% ipython --no-banner

In [1]: import numpy as np

In [2]: np.set_printoptions(suppress=True, linewidth=200)

In [3]: def rnd(a):
   ...:     return np.round(a, 3) + 0
   ...: 

In [4]: M = np.load("dump.npy")

In [5]: print(M)
[[-6  1 -2  1  4  1 -2 -5  5 -3  5  0]
 [ 1 -6 -1 -4 -5 -3 -3  6 -1 -3 -5  5]
 [-2 -1  4 -5 -1 -3  3  0  3 -1 -2  1]
 [ 1 -4 -5 -4  1  3 -1 -2 -1  1  2  4]
 [ 4 -5 -1  1 -4 -1 -2 -2 -1  3  2 -3]
 [ 1 -3 -3  3 -1  4  2  3  3  2 -1 -3]
 [-2 -3  3 -1 -2  2  2  2 -2 -5 -3  3]
 [-5  6  0 -2 -2  3  2 -6  5  1  3  2]
 [ 5 -1  3 -1 -1  3 -2  5  2  2  2  0]
 [-3 -3 -1  1  3  2 -5  1  2  4 -4  1]
 [ 5 -5 -2  2  2 -1 -3  3  2 -4 -6  1]
 [ 0  5  1  4 -3 -3  3  2  0  1  1  0]]

In [6]: left, sig, Vt = np.linalg.svd(M, full_matrices=False)

In [7]: print(rnd(np.abs(Vt[0])))
[0.39  0.545 0.02  0.064 0.137 0.097 0.19  0.49  0.175 0.108 0.432 0.113]

In [8]: print(left.shape, sig.shape, Vt.shape)
(12, 12) (12,) (12, 12)

In [9]: print(rnd(np.cumsum(sig ** 2) / np.sum(sig ** 2)))
[0.345 0.5   0.652 0.739 0.804 0.848 0.888 0.928 0.96  0.983 0.996 1.   ]

In [10]: print(rnd(left.T @ M @ Vt.T))
[[21.383  0.     0.     0.     0.     0.     0.     0.     0.     0.     0.     0.   ]
 [ 0.    14.364  0.     0.     0.     0.     0.     0.     0.     0.     0.     0.   ]
 [ 0.     0.    14.176  0.     0.     0.     0.     0.     0.     0.     0.     0.   ]
 [ 0.     0.     0.    10.733  0.     0.     0.     0.     0.     0.     0.     0.   ]
 [ 0.     0.     0.     0.     9.292  0.     0.     0.     0.     0.     0.     0.   ]
 [ 0.     0.     0.     0.     0.     7.661  0.     0.     0.     0.     0.     0.   ]
 [ 0.     0.     0.     0.     0.     0.     7.274  0.     0.     0.     0.     0.   ]
 [ 0.     0.     0.     0.     0.     0.     0.     7.242  0.     0.     0.     0.   ]
 [ 0.     0.     0.     0.     0.     0.     0.     0.     6.539  0.     0.     0.   ]
 [ 0.     0.     0.     0.     0.     0.     0.     0.     0.     5.487  0.     0.   ]
 [ 0.     0.     0.     0.     0.     0.     0.     0.     0.     0.     4.257  0.   ]
 [ 0.     0.     0.     0.     0.     0.     0.     0.     0.     0.     0.     2.213]]

In [11]: evals, evecs = np.linalg.eigh(M)

In [12]: print(rnd(np.abs(evecs[:, -1])))
[0.214 0.296 0.437 0.278 0.314 0.33  0.376 0.136 0.127 0.347 0.177 0.252]

In [13]: print(np.abs(evecs[:, -1]).round(6).argmax())
2

In [14]: print(rnd(np.linalg.eigvalsh(M @ M)))
[  4.897  18.126  30.107  42.758  52.452  52.905  58.692  86.335 115.204 200.972 206.321 457.231]

In [15]: print(evals.sum(), np.trace(M))
-16.0 -16

In [16]: Y = np.array([[-0.3, 1.0],
    ...:     [1.5, -0.7],
    ...:     [-2.1, 0.3],
    ...:     [-1.4, -0.7],
    ...:     [0.5, -1.0],
    ...:     [-0.5, -0.2],
    ...:     [0.4, 1.1],
    ...:     [0.6, 0.1]])

In [17]: Z = np.array([[0.2, -0.2, 0.1, 1.8, 1.0, -0.8, -1.5],
    ...:     [1.3, 0.8, 1.9, 0.1, 2.1, 1.0, 0.1]])

In [18]: m1 = Y @ Z

In [19]: print(rnd(m1))
[[ 1.24  0.86  1.87 -0.44  1.8   1.24  0.55]
 [-0.61 -0.86 -1.18  2.63  0.03 -1.9  -2.32]
 [-0.03  0.66  0.36 -3.75 -1.47  1.98  3.18]
 [-1.19 -0.28 -1.47 -2.59 -2.87  0.42  2.03]
 [-1.2  -0.9  -1.85  0.8  -1.6  -1.4  -0.85]
 [-0.36 -0.06 -0.43 -0.92 -0.92  0.2   0.73]
 [ 1.51  0.8   2.13  0.83  2.71  0.78 -0.49]
 [ 0.25 -0.04  0.25  1.09  0.81 -0.38 -0.89]]

In [20]: print(np.linalg.matrix_rank(m1, rtol=0.1))
2

In [21]: print(np.linalg.cond(m1) > 100)
True

In [22]: print([round(float(x), 3) for x in np.linalg.svd(m1, compute_uv=False)[:3]])
[8.302, 6.902, 0.0]

In [23]: print(rnd(np.linalg.norm(m1, 2) / np.linalg.norm(m1)))
0.769

In [24]: print(np.argsort(-np.linalg.norm(m1, axis=0).round(6), kind="stable")[:3])
[3 4 6]

In [25]: Y = np.array([[5, 7, 7],
    ...:     [5, 1, 3],
    ...:     [7, 5, 7],
    ...:     [3, 1, 5],
    ...:     [7, 2, 2],
    ...:     [5, 9, 2],
    ...:     [4, 7, 5]])

In [26]: print(rnd(np.einsum("ij,ij->i", m1, m1)))
[11.048 18.414 30.822 22.898 11.555  2.584 16.339  2.907]

In [27]: print(np.linalg.matrix_rank(m1 @ Y))
2

In [28]: np.einsum("ij,ij->", m1, Y)
ValueError: operands could not be broadcast together with remapped shapes [original->remapped]: (8,7)->(8,7) (7,3)->(7,3) 


In [29]: print(np.linalg.matrix_rank(np.vstack([m1, Y.T])))
5

In [30]: print(np.vstack([m1, Y.T]).shape)
(11, 7)

In [31]: print(np.linalg.lstsq(m1[:-1].T, m1[-1])[2])
2

In [32]: np.linalg.inv(m1)
LinAlgError: Last 2 dimensions of the array must be square


In [33]: print(np.unique(m1.round(6), axis=0).shape)
(8, 7)

In [34]: print(rnd(np.linalg.norm(m1, axis=1)))
[3.324 4.291 5.552 4.785 3.399 1.607 4.042 1.705]

In [35]: print(rnd(np.linalg.norm(m1, "nuc")))
15.204

In [36]: print(rnd(np.linalg.norm(m1, 2)))
8.302

In [37]: print(rnd(np.linalg.norm(m1[2], 1)), rnd(np.linalg.norm(m1[2], np.inf)))
11.43 3.75

In [38]: print(rnd(np.linalg.norm(m1, axis=0)))
[2.691 1.857 3.923 5.59  5.005 3.464 4.712]

In [39]: X = np.loadtxt("w.csv", delimiter=",")

In [40]: print(X)
[[ 4. -9.  5. -7. -7. -3. -5. -1. -9. -1.  0. -3.  9.]
 [ 0.  2.  2. -1.  1.  3. -5. -4.  2.  1. -2. -9.  8.]
 [ 0.  0. -9.  2.  8. -9. -9.  8. -7. -6.  5. -6. -8.]
 [ 0.  0.  0.  5.  7. -2.  5. -7. -5. -2. -5.  0. -9.]
 [ 0.  0.  0.  0. -6.  6.  5.  2. -3. -7.  3.  3. -5.]
 [ 0.  0.  0.  0.  0.  2.  5.  3. -5. -9.  8. -6.  2.]
 [ 0.  0.  0.  0.  0.  0.  8.  8.  6. -9.  2. -4.  6.]
 [ 0.  0.  0.  0.  0.  0.  0. -3.  2.  4. -9. -3. -2.]
 [ 0.  0.  0.  0.  0.  0.  0.  0.  3.  0.  8.  0. -7.]
 [ 0.  0.  0.  0.  0.  0.  0.  0.  0.  3.  3.  0.  2.]
 [ 0.  0.  0.  0.  0.  0.  0.  0.  0.  0. -3.  7. -8.]
 [ 0.  0.  0.  0.  0.  0.  0.  0.  0.  0.  0.  1. -8.]
 [ 0.  0.  0.  0.  0.  0.  0.  0.  0.  0.  0.  0. -8.]]

In [41]: print(rnd(np.sort(np.linalg.eigvals(X))))
[-9. -8. -6. -3. -3.  1.  2.  2.  3.  3.  4.  5.  8.]

In [42]: print(np.allclose(X @ X.T, X.T @ X))
False

In [43]: np.linalg.determinant(X)
AttributeError: module 'numpy.linalg' has no attribute 'determinant'


In [44]: vec = np.array([3, 0, -3, -2, 1, 2, 1, -2, 1, -1, 2, -2, -2])

In [45]: print(X @ np.ones(13))
[-27.  -2. -31. -13.  -2.   0.  17. -11.   4.   8.  -4.  -7.  -8.]

In [46]: print(np.linalg.norm(X @ vec) <= np.linalg.norm(X, 2) * np.linalg.norm(vec) + 1e-9)
True

In [47]: print(np.sign((X @ vec).round(6)))
[-1.  1.  1.  1.  1.  1.  1. -1.  1. -1. -1.  1.  1.]

In [48]: print(X @ (2 * vec))
[-50.  10.  50.  34.  42.  62.  14.  -8.  66.  -2.  -8.  28.  32.]

In [49]: print(X @ np.eye(13)[8])
[-9.  2. -7. -5. -3. -5.  6.  2.  3.  0.  0.  0.  0.]

In [50]: print((X @ vec).argmax())
8

In [51]: data = np.array([[0, 0, 0, 0], [2, -2, 2, -2], [0, 0, 0, 0], [2, -2, 2, -2]])

In [52]: # rows 0 and 2 are equal

In [53]: print(np.unique(data.round(6), axis=0).shape)
(2, 4)

In [54]: print(np.abs(np.diag(np.linalg.qr(data)[1])) > 1e-9)
[ True False False False]

In [55]: arr = np.loadtxt("case18.csv", delimiter=",")

In [56]: print(arr)
[[8. 5. 8. 5. 8. 5.]
 [9. 4. 9. 4. 9. 4.]
 [5. 2. 5. 2. 5. 2.]
 [8. 5. 8. 5. 8. 5.]
 [9. 4. 9. 4. 9. 4.]
 [5. 2. 5. 2. 5. 2.]]

In [57]: # column 2 repeats column 0

In [58]: print((arr + arr.T) / 2)
[[8.  7.  6.5 6.5 8.5 5. ]
 [7.  4.  5.5 4.5 6.5 3. ]
 [6.5 5.5 5.  5.  7.  3.5]
 [6.5 4.5 5.  5.  6.  3.5]
 [8.5 6.5 7.  6.  9.  4.5]
 [5.  3.  3.5 3.5 4.5 2. ]]

In [59]: print(arr @ arr)
[[286. 143. 286. 143. 286. 143.]
 [286. 143. 286. 143. 286. 143.]
 [154.  77. 154.  77. 154.  77.]
 [286. 143. 286. 143. 286. 143.]
 [286. 143. 286. 143. 286. 143.]
 [154.  77. 154.  77. 154.  77.]]

In [60]: print(rnd(np.abs(np.linalg.eigvals(arr)).max()))
33.0

In [61]: print(np.trace(arr))
33.0

In [62]: print(np.allclose(arr, arr.T))
False

In [63]: print(np.linalg.matrix_rank(arr, rtol=0.1))
1

In [64]: rng = np.random.default_rng(50)

In [65]: lab = rng.permutation(6)

In [66]: print(lab)
[2 4 3 0 1 5]

In [67]: Y = arr[lab][:, lab]

In [68]: print(rnd(np.linalg.det(Y)), rnd(np.linalg.det(arr[lab])))
0.0 0.0

In [69]: print(np.allclose(Y, arr))
False

In [70]: Y = np.array([[-2, 3, -3, 2, -1, 1, -2, 1, 1],
    ...:     [1, 0, 1, 0, 0, 1, 0, -3, -2],
    ...:     [-2, 2, 1, 1, 2, -1, -3, -1, -2],
    ...:     [-2, 2, -3, 0, 1, 1, 2, 1, 3],
    ...:     [-1, 1, -1, 0, -3, 3, 0, -2, -3],
    ...:     [-1, -1, 1, -1, 0, 0, 1, 0, 1],
    ...:     [2, 0, 3, -1, -2, 3, -2, 0, -2],
    ...:     [1, -2, -3, -2, 3, 1, -3, -1, 0],
    ...:     [1, 0, 1, 2, 1, 0, 2, -3, 0]])

In [71]: Z = np.array([[2, 3, 1], [0, -1, 1], [-2, 0, 0]])

In [72]: K = np.block([[Y, np.zeros((9, 3))], [np.zeros((3, 9)), Z]])

In [73]: print(K)
[[-2.  3. -3.  2. -1.  1. -2.  1.  1.  0.  0.  0.]
 [ 1.  0.  1.  0.  0.  1.  0. -3. -2.  0.  0.  0.]
 [-2.  2.  1.  1.  2. -1. -3. -1. -2.  0.  0.  0.]
 [-2.  2. -3.  0.  1.  1.  2.  1.  3.  0.  0.  0.]
 [-1.  1. -1.  0. -3.  3.  0. -2. -3.  0.  0.  0.]
 [-1. -1.  1. -1.  0.  0.  1.  0.  1.  0.  0.  0.]
 [ 2.  0.  3. -1. -2.  3. -2.  0. -2.  0.  0.  0.]
 [ 1. -2. -3. -2.  3.  1. -3. -1.  0.  0.  0.  0.]
 [ 1.  0.  1.  2.  1.  0.  2. -3.  0.  0.  0.  0.]
 [ 0.  0.  0.  0.  0.  0.  0.  0.  0.  2.  3.  1.]
 [ 0.  0.  0.  0.  0.  0.  0.  0.  0.  0. -1.  1.]
 [ 0.  0.  0.  0.  0.  0.  0.  0.  0. -2.  0.  0.]]

In [74]: # 2 groups of indices that never mix

In [75]: Y = K / np.linalg.norm(K, axis=1, keepdims=True)

In [76]: C2 = Y @ Y.T

In [77]: print((C2 - 2 * np.eye(12)).round(6).argmax(axis=1))
[3 8 0 0 1 3 1 2 1 0 0 0]

In [78]: print(np.argwhere(np.triu(np.abs(C2) > 0.95, 1)))
[]

In [79]: Y = np.linalg.inv(K)

In [80]: print(rnd(np.linalg.cond(K)))
19.273

In [81]: print(rnd(np.linalg.slogdet(K)[0]))
-1.0

In [82]: feats = np.loadtxt("m.csv", delimiter=",")

In [83]: print(rnd(feats))
[[0.5   0.    0.    0.25  0.    0.    0.    0.25 ]
 [0.333 0.333 0.    0.    0.333 0.    0.    0.   ]
 [0.    0.2   0.4   0.    0.2   0.    0.    0.2  ]
 [0.    0.2   0.    0.2   0.    0.2   0.2   0.2  ]
 [0.    0.    0.    0.    0.5   0.5   0.    0.   ]
 [0.    0.    0.333 0.    0.    0.333 0.    0.333]
 [0.    0.    0.    0.2   0.2   0.    0.4   0.2  ]
 [0.2   0.2   0.2   0.    0.    0.2   0.    0.2  ]]

In [84]: r0, r1 = feats[0], feats[6]

In [85]: print(r0 @ r0)
0.375

In [86]: pr = (r0 @ r1) / (r0 @ r0) * r0

In [87]: print(rnd(r1 - pr))
[-0.133  0.     0.     0.133  0.2    0.     0.4    0.133]

In [88]: print(np.linalg.matrix_rank(np.outer(r0, r1)))
1

In [89]: print(np.outer(r0, r1))
[[0.   0.   0.   0.1  0.1  0.   0.2  0.1 ]
 [0.   0.   0.   0.   0.   0.   0.   0.  ]
 [0.   0.   0.   0.   0.   0.   0.   0.  ]
 [0.   0.   0.   0.05 0.05 0.   0.1  0.05]
 [0.   0.   0.   0.   0.   0.   0.   0.  ]
 [0.   0.   0.   0.   0.   0.   0.   0.  ]
 [0.   0.   0.   0.   0.   0.   0.   0.  ]
 [0.   0.   0.   0.05 0.05 0.   0.1  0.05]]

In [90]: print(rnd((r1 - pr) @ r0))
0.0
